$ python -q
>>> import numpy as np
>>> from numpy import linalg as LA
>>> np.set_printoptions(precision=3, suppress=True, linewidth=160)
>>> rd = lambda a: np.round(a, 3) + 0
>>> F = np.loadtxt("layer16.csv", delimiter=",")
>>> rd(F)
array([[-1.232, -1.061,  2.117,  1.365, -0.827,  0.945, -0.245, -0.045,  2.077,  1.029],
       [-0.948, -0.68 , -2.083,  2.009,  1.835, -0.574, -0.644,  1.207,  0.507,  0.663],
       [-2.653, -0.247,  1.088, -1.797,  1.366, -0.945, -0.249,  0.645, -0.119, -1.111],
       [-0.379, -2.165, -1.502, -1.312, -0.828,  0.255, -1.825, -1.732,  0.276,  0.177],
       [-0.948,  1.213, -0.597, -1.333, -0.378, -0.358,  0.605,  0.046, -0.004,  3.295],
       [ 1.8  , -0.897, -0.131, -1.753,  0.503,  0.023,  0.235,  2.03 ,  2.103,  0.106],
       [ 0.948,  0.916,  0.7  , -0.105,  2.49 , -0.372, -0.522, -2.337,  1.238,  0.395],
       [ 0.569, -2.55 ,  0.832,  0.086,  1.068, -0.371,  1.87 , -0.404, -1.573,  1.03 ],
       [ 0.379,  0.154,  0.784, -0.335,  1.11 ,  2.483, -1.916,  0.987, -1.56 ,  0.792],
       [-0.948,  0.148, -1.253, -0.413,  0.653,  2.692,  2.066, -0.636,  0.685, -0.723]])
>>> LA.norm(F, axis=1).argmax()
np.int64(1)
>>> rd(LA.norm(F, 1)), rd(LA.norm(F, np.inf))
(np.float64(11.087), np.float64(11.15))
>>> u, r1 = F[2], F[6]
>>> rd(u @ u)
np.float64(16.0)
>>> rd(u @ r1)
np.float64(0.0)
>>> p = (u @ r1) / (u @ u) * u
>>> LA.matrix_rank(np.outer(u, r1))
np.int64(1)
>>> vec = np.array([0, 0, 2, 3, 0, 1, -1, 0, -1, -3])
>>> target = F @ vec
>>> rd(target)
array([  4.356,  -0.565,  -0.459,  -5.669, -16.038,  -8.155,  -1.187,  -1.838,   4.144,  -1.636])
>>> rd(LA.solve(F, target))
array([ 0.,  0.,  2.,  3.,  0.,  1., -1.,  0., -1., -3.])
>>> rd(LA.solve(F, F[:, 4]))
array([0., 0., 0., 0., 1., 0., 0., 0., 0., 0.])
>>> E = np.load("block19.npy")
>>> E
array([[ 0,  2, -1,  0,  0,  0],
       [-2,  0, -1,  1, -1, -2],
       [ 1,  1,  0, -1, -2,  0],
       [ 0, -1,  1,  0, -2,  2],
       [ 0,  1,  2,  2,  0,  2],
       [ 0,  2,  0, -2, -2,  0]])
>>> # antisymmetric, zero diagonal
>>> u, r1 = E[2], E[1]
>>> u @ r1
np.int64(-1)
>>> p = (u @ r1) / (u @ u) * u
>>> rd((r1 - p) @ u)
np.float64(0.0)
>>> rd(p)
array([-0.143, -0.143,  0.   ,  0.143,  0.286,  0.   ])
>>> np.outer(u, r1)
array([[-2,  0, -1,  1, -1, -2],
       [-2,  0, -1,  1, -1, -2],
       [ 0,  0,  0,  0,  0,  0],
       [ 2,  0,  1, -1,  1,  2],
       [ 4,  0,  2, -2,  2,  4],
       [ 0,  0,  0,  0,  0,  0]])
>>> rd(LA.norm(u + r1) ** 2 + LA.norm(u - r1) ** 2)
np.float64(36.0)
>>> Y = np.array([[-1, 2], [1, 1], [2, 2], [-2, 1], [-2, 3], [-2, 0]])
>>> np.vstack([E, Y.T]).shape
(8, 6)
>>> LA.matrix_rank(np.vstack([E, Y.T]))
np.int64(6)
>>> np.einsum("ik,kj->ij", E, Y)
array([[ 0,  0],
       [ 4, -8],
       [ 6, -4],
       [ 1, -5],
       [-3,  7],
       [10, -6]])
>>> np.einsum("ij->j", E)
array([-1,  5,  1,  0, -7,  2])
>>> LA.matrix_rank(E @ Y)
np.int64(2)
>>> np.einsum("ik,kj->ji", E, Y)
array([[ 0,  4,  6,  1, -3, 10],
       [ 0, -8, -4, -5,  7, -6]])
